% ipython --no-banner

In [1]: import numpy as np

In [2]: np.set_printoptions(precision=2, suppress=True, linewidth=100, legacy="1.25")

In [3]: F = np.array([[0, 1, 0], [1, 0, 0], [0, 0, 0]])

In [4]: np.unique(F.round(6), axis=0).shape
Out[4]: (3, 3)

In [5]: F @ F
Out[5]: 
array([[1, 0, 0],
       [0, 1, 0],
       [0, 0, 0]])

In [6]: np.allclose(F @ F.T, F.T @ F)
Out[6]: True

In [7]: np.linalg.matrix_power(F, 4)
Out[7]: 
array([[1, 0, 0],
       [0, 1, 0],
       [0, 0, 0]])

In [8]: np.trace(F)
Out[8]: 0

In [9]: np.sort(np.abs(np.linalg.eigvals(F)))
Out[9]: array([0., 1., 1.])

In [10]: round(np.linalg.det(F), 2)
Out[10]: 0.0

In [11]: rng = np.random.default_rng(411574)

In [12]: labels = rng.permutation(3)

In [13]: labels
Out[13]: array([2, 1, 0])

In [14]: out = F[labels][:, labels]

In [15]: np.diag(out)
Out[15]: array([0, 0, 0])

In [16]: np.sort(np.abs(np.linalg.eigvals(out)))
Out[16]: array([0., 1., 1.])

In [17]: out
Out[17]: 
array([[0, 0, 0],
       [0, 0, 1],
       [0, 1, 0]])

In [18]: np.allclose(out, F)
Out[18]: False

In [19]: round(np.linalg.det(out), 2), round(float(np.linalg.det(F[labels])), 2)
Out[19]: (0.0, 0.0)

In [20]: np.trace(out)
Out[20]: 0

In [21]: F @ F
Out[21]: 
array([[1, 0, 0],
       [0, 1, 0],
       [0, 0, 0]])

In [22]: (np.linalg.matrix_power((F != 0) + (F.T != 0) + np.eye(3), 3) > 0).astype(int)
Out[22]: 
array([[1, 1, 0],
       [1, 1, 0],
       [0, 0, 1]])
